>>> import numpy as np
>>> import numpy.linalg as la
>>> np.set_printoptions(suppress=True, linewidth=100)
>>> W0 = np.load("dump.npy")
>>> print(W0)
[[-4. -1. -4. -1.  2.  3.  1.  0.  0.  0.  0.]
 [ 4.  2. -1.  4.  0. -2.  2.  0.  0.  0.  0.]
 [-4. -4.  2. -4.  3.  0.  4.  0.  0.  0.  0.]
 [-3. -4. -5.  2.  1.  2. -1.  0.  0.  0.  0.]
 [ 1. -3. -3. -4. -3.  0. -1.  0.  0.  0.  0.]
 [-3.  1.  1. -5.  0.  0.  3.  0.  0.  0.  0.]
 [ 4.  5.  0. -5. -3.  0.  2.  0.  0.  0.  0.]
 [ 0.  0.  0.  0.  0.  0.  0. -2. -1. -3.  3.]
 [ 0.  0.  0.  0.  0.  0.  0. -1.  0.  3.  0.]
 [ 0.  0.  0.  0.  0.  0.  0.  3.  1.  3.  1.]
 [ 0.  0.  0.  0.  0.  0.  0. -1. -1.  1.  1.]]
>>> O, R = la.qr(W0)
>>> print(np.round(O @ R, 4) + 0)
[[-4. -1. -4. -1.  2.  3.  1.  0.  0.  0.  0.]
 [ 4.  2. -1.  4.  0. -2.  2.  0.  0.  0.  0.]
 [-4. -4.  2. -4.  3.  0.  4.  0.  0.  0.  0.]
 [-3. -4. -5.  2.  1.  2. -1.  0.  0.  0.  0.]
 [ 1. -3. -3. -4. -3.  0. -1.  0.  0.  0.  0.]
 [-3.  1.  1. -5.  0.  0.  3.  0.  0.  0.  0.]
 [ 4.  5.  0. -5. -3.  0.  2.  0.  0.  0.  0.]
 [ 0.  0.  0.  0.  0.  0.  0. -2. -1. -3.  3.]
 [ 0.  0.  0.  0.  0.  0.  0. -1.  0.  3.  0.]
 [ 0.  0.  0.  0.  0.  0.  0.  3.  1.  3.  1.]
 [ 0.  0.  0.  0.  0.  0.  0. -1. -1.  1.  1.]]
>>> print(np.allclose(R.T @ R, W0.T @ W0))
True
>>> vec = np.array([-3, 1, 0, 1, -5, 4, 4, 5, -5, -1, -1])
>>> rhs = W0 @ vec
>>> beta, lr = np.zeros(11), 1 / la.norm(W0, 2) ** 2
>>> for i in range(200):
...     beta -= lr * W0.T @ (W0 @ beta - rhs)
...     if i % 50 == 0: print(i, round(la.norm(W0 @ beta - rhs), 4))
... 
0 18.2581
50 4.2415
100 3.6429
150 3.2787
>>> print(beta.round(4))
[-2.5221  2.0489 -1.7379 -0.8754 -0.9877  0.5087  1.4918  3.5677 -1.0529 -1.0439 -0.4469]
>>> M = np.loadtxt("run18.csv", delimiter=",")
>>> print(M)
[[ 0.  0.  0.  0.  0.  0.  0.  2.  2.  1.  2.]
 [ 0.  0.  0.  0.  0.  0.  0. -1. -1.  1.  2.]
 [ 0.  0.  0.  0.  0.  0.  0. -1. -1.  2.  1.]
 [ 0.  0.  0.  0.  0.  0.  0.  2.  2.  1. -2.]
 [ 0.  0.  0.  0.  0.  0.  0. -1.  2. -1.  2.]
 [ 0.  0.  0.  0.  0.  0.  0. -2. -2.  2.  2.]
 [ 0.  0.  0.  0.  0.  0.  0. -2.  2.  0. -2.]
 [ 2. -1. -1.  2. -1. -2. -2.  0.  0.  0.  0.]
 [ 2. -1. -1.  2.  2. -2.  2.  0.  0.  0.  0.]
 [ 1.  1.  2.  1. -1.  2.  0.  0.  0.  0.  0.]
 [ 2.  2.  1. -2.  2.  2. -2.  0.  0.  0.  0.]]
>>> # null space of dimension 3
>>> print(la.matrix_rank(M, rtol=0.1))
8
>>> print(round(float(la.norm(M, 2) / la.norm(M)), 4))
0.4932
>>> U, sv, VT = la.svd(M)
>>> evecs = VT[:(sv > 1e-8).sum()]
>>> rng = np.random.default_rng(716)
>>> vec = M[1] + 2 * M[3] + rng.integers(2) * np.eye(11)[7]
>>> print(vec)
[ 0.  0.  0.  0.  0.  0.  0.  3.  3.  3. -2.]
>>> print(round(float(la.norm(vec - evecs.T @ evecs @ vec)), 4))
0.0
>>> vals, evecs = la.eigh(M)
>>> print(np.round(la.eigvalsh(M @ M), 4) + 0)
[ 0.      0.      0.      8.8952  8.8952 12.81   12.81   18.3437 18.3437 37.9511 37.9511]
>>> print(np.round(la.svd(M, compute_uv=False), 4) + 0)
[6.1605 6.1605 4.283  4.283  3.5791 3.5791 2.9825 2.9825 0.     0.     0.    ]
>>> print(np.round(evecs @ np.diag(vals) @ evecs.T, 4) + 0)
[[ 0.  0.  0.  0.  0.  0.  0.  2.  2.  1.  2.]
 [ 0.  0.  0.  0.  0.  0.  0. -1. -1.  1.  2.]
 [ 0.  0.  0.  0.  0.  0.  0. -1. -1.  2.  1.]
 [ 0.  0.  0.  0.  0.  0.  0.  2.  2.  1. -2.]
 [ 0.  0.  0.  0.  0.  0.  0. -1.  2. -1.  2.]
 [ 0.  0.  0.  0.  0.  0.  0. -2. -2.  2.  2.]
 [ 0.  0.  0.  0.  0.  0.  0. -2.  2.  0. -2.]
 [ 2. -1. -1.  2. -1. -2. -2.  0.  0.  0.  0.]
 [ 2. -1. -1.  2.  2. -2.  2.  0.  0.  0.  0.]
 [ 1.  1.  2.  1. -1.  2.  0.  0.  0.  0.  0.]
 [ 2.  2.  1. -2.  2.  2. -2.  0.  0.  0.  0.]]
>>> print(np.round(evecs.T @ evecs, 4) + 0)
[[1. 0. 0. 0. 0. 0. 0. 0. 0. 0. 0.]
 [0. 1. 0. 0. 0. 0. 0. 0. 0. 0. 0.]
 [0. 0. 1. 0. 0. 0. 0. 0. 0. 0. 0.]
 [0. 0. 0. 1. 0. 0. 0. 0. 0. 0. 0.]
 [0. 0. 0. 0. 1. 0. 0. 0. 0. 0. 0.]
 [0. 0. 0. 0. 0. 1. 0. 0. 0. 0. 0.]
 [0. 0. 0. 0. 0. 0. 1. 0. 0. 0. 0.]
 [0. 0. 0. 0. 0. 0. 0. 1. 0. 0. 0.]
 [0. 0. 0. 0. 0. 0. 0. 0. 1. 0. 0.]
 [0. 0. 0. 0. 0. 0. 0. 0. 0. 1. 0.]
 [0. 0. 0. 0. 0. 0. 0. 0. 0. 0. 1.]]
>>> print((vals > 1e-8).sum(), (vals < -1e-8).sum())
4 4
>>> print(np.round(np.abs(evecs[:, -1]), 4))
[0.0595 0.2927 0.2548 0.3437 0.0255 0.4433 0.1749 0.311  0.4122 0.2046 0.4376]
>>> print(np.round(la.eigvalsh(M + -3 * np.eye(11)), 4))
[-9.1605 -7.283  -6.5791 -5.9825 -3.     -3.     -3.     -0.0175  0.5791  1.283   3.1605]
>>> print(np.round(M @ la.pinv(M) @ M, 4) + 0)
[[ 0.  0.  0.  0.  0.  0.  0.  2.  2.  1.  2.]
 [ 0.  0.  0.  0.  0.  0.  0. -1. -1.  1.  2.]
 [ 0.  0.  0.  0.  0.  0.  0. -1. -1.  2.  1.]
 [ 0.  0.  0.  0.  0.  0.  0.  2.  2.  1. -2.]
 [ 0.  0.  0.  0.  0.  0.  0. -1.  2. -1.  2.]
 [ 0.  0.  0.  0.  0.  0.  0. -2. -2.  2.  2.]
 [ 0.  0.  0.  0.  0.  0.  0. -2.  2.  0. -2.]
 [ 2. -1. -1.  2. -1. -2. -2.  0.  0.  0.  0.]
 [ 2. -1. -1.  2.  2. -2.  2.  0.  0.  0.  0.]
 [ 1.  1.  2.  1. -1.  2.  0.  0.  0.  0.  0.]
 [ 2.  2.  1. -2.  2.  2. -2.  0.  0.  0.  0.]]
>>> print(np.abs(np.diag(la.qr(M)[1])) > 1e-9)
[ True  True  True False  True False False  True  True  True  True]
>>> r0 = np.array([3, 1, 1])
>>> print(np.array([np.convolve(row, r0, "same") for row in M]))
[[ 0.  0.  0.  0.  0.  0.  6.  8.  7.  9.  3.]
 [ 0.  0.  0.  0.  0.  0. -3. -4.  1.  6.  3.]
 [ 0.  0.  0.  0.  0.  0. -3. -4.  4.  4.  3.]
 [ 0.  0.  0.  0.  0.  0.  6.  8.  7. -3. -1.]
 [ 0.  0.  0.  0.  0.  0. -3.  5. -2.  7.  1.]
 [ 0.  0.  0.  0.  0.  0. -6. -8.  2.  6.  4.]
 [ 0.  0.  0.  0.  0.  0. -6.  4.  0. -4. -2.]
 [-1. -2.  4. -2. -5. -9. -4. -2.  0.  0.  0.]
 [-1. -2.  4.  7. -2.  6.  0.  2.  0.  0.  0.]
 [ 4.  8.  6.  0.  6.  1.  2.  0.  0.  0.  0.]
 [ 8.  7. -3.  5.  6. -2.  0. -2.  0.  0.  0.]]
>>> print(np.correlate(M[0], M[7], "full"))
[ 0.  0.  0.  0.  0.  0.  0.  0.  0.  0.  0. -4. -8. -8. -4. -3. -4.  5.  1.  0.  4.]
>>> K = np.array([[0, 15, 0, -5, -15],
...     [0, 6, 0, -2, -6],
...     [0, -15, 0, 5, 15],
...     [0, -9, 0, 3, 9],
...     [0, -3, 0, 1, 3],
...     [0, 15, 0, -5, -15]])
>>> U, sv, VT = la.svd(K)
>>> evecs = VT[:(sv > 1e-8).sum()]
>>> vec = K[1] + 2 * K[2] + rng.integers(2) * np.eye(5)[4]
>>> print(vec)
[  0. -24.   0.   8.  25.]
>>> print(round(float(la.norm(vec - evecs.T @ evecs @ vec)), 4))
0.7255
>>> print(np.allclose(evecs.T @ evecs @ vec, vec))
False
>>> print(np.round(np.diag(evecs.T @ evecs), 4))
[0.     0.4737 0.     0.0526 0.4737]
>>> r = la.matrix_rank(K)
>>> print(r)
1
>>> N = la.svd(K)[2][r:].T
>>> print(np.allclose(K @ N, 0))
True
>>> print(np.round(N @ N.T, 4) + 0)
[[ 1.      0.      0.      0.      0.    ]
 [ 0.      0.5263  0.      0.1579  0.4737]
 [ 0.      0.      1.      0.      0.    ]
 [ 0.      0.1579  0.      0.9474 -0.1579]
 [ 0.      0.4737  0.     -0.1579  0.5263]]
>>> print(np.round(K @ N, 4) + 0)
[[0. 0. 0. 0.]
 [0. 0. 0. 0.]
 [0. 0. 0. 0.]
 [0. 0. 0. 0.]
 [0. 0. 0. 0.]
 [0. 0. 0. 0.]]
>>> print([int(la.matrix_rank(K[:i])) for i in range(1, len(K) + 1)])
[1, 1, 1, 1, 1, 1]
>>> print([int(la.matrix_rank(np.delete(K, i, axis=0))) for i in range(6)])
[1, 1, 1, 1, 1, 1]
>>> M2 = K / np.sqrt((K ** 2).mean(axis=1, keepdims=True))
>>> print(la.matrix_rank(K - K.mean(axis=1, keepdims=True)))
1
>>> print(K - K.mean(axis=1, keepdims=True))
[[  1.   16.    1.   -4.  -14. ]
 [  0.4   6.4   0.4  -1.6  -5.6]
 [ -1.  -16.   -1.    4.   14. ]
 [ -0.6  -9.6  -0.6   2.4   8.4]
 [ -0.2  -3.2  -0.2   0.8   2.8]
 [  1.   16.    1.   -4.  -14. ]]
>>> print(la.matrix_rank(M2) == la.matrix_rank(K))
True
>>> F = np.vander(np.arange(12) - 4, 4, increasing=True)
>>> print(F)
[[  1  -4  16 -64]
 [  1  -3   9 -27]
 [  1  -2   4  -8]
 [  1  -1   1  -1]
 [  1   0   0   0]
 [  1   1   1   1]
 [  1   2   4   8]
 [  1   3   9  27]
 [  1   4  16  64]
 [  1   5  25 125]
 [  1   6  36 216]
 [  1   7  49 343]]
>>> M2 = F[0, 0] * F[1:] - np.outer(F[1:, 0], F[0])
>>> print(M2)
[[  0   1  -7  37]
 [  0   2 -12  56]
 [  0   3 -15  63]
 [  0   4 -16  64]
 [  0   5 -15  65]
 [  0   6 -12  72]
 [  0   7  -7  91]
 [  0   8   0 128]
 [  0   9   9 189]
 [  0  10  20 280]
 [  0  11  33 407]]
>>> print(np.flatnonzero(~M2.round(6).any(axis=1)))
[]
>>> print(la.matrix_rank(M2), la.matrix_rank(F))
3 4
>>> print(F[:, 0] / F[0, 0])
[1. 1. 1. 1. 1. 1. 1. 1. 1. 1. 1. 1.]
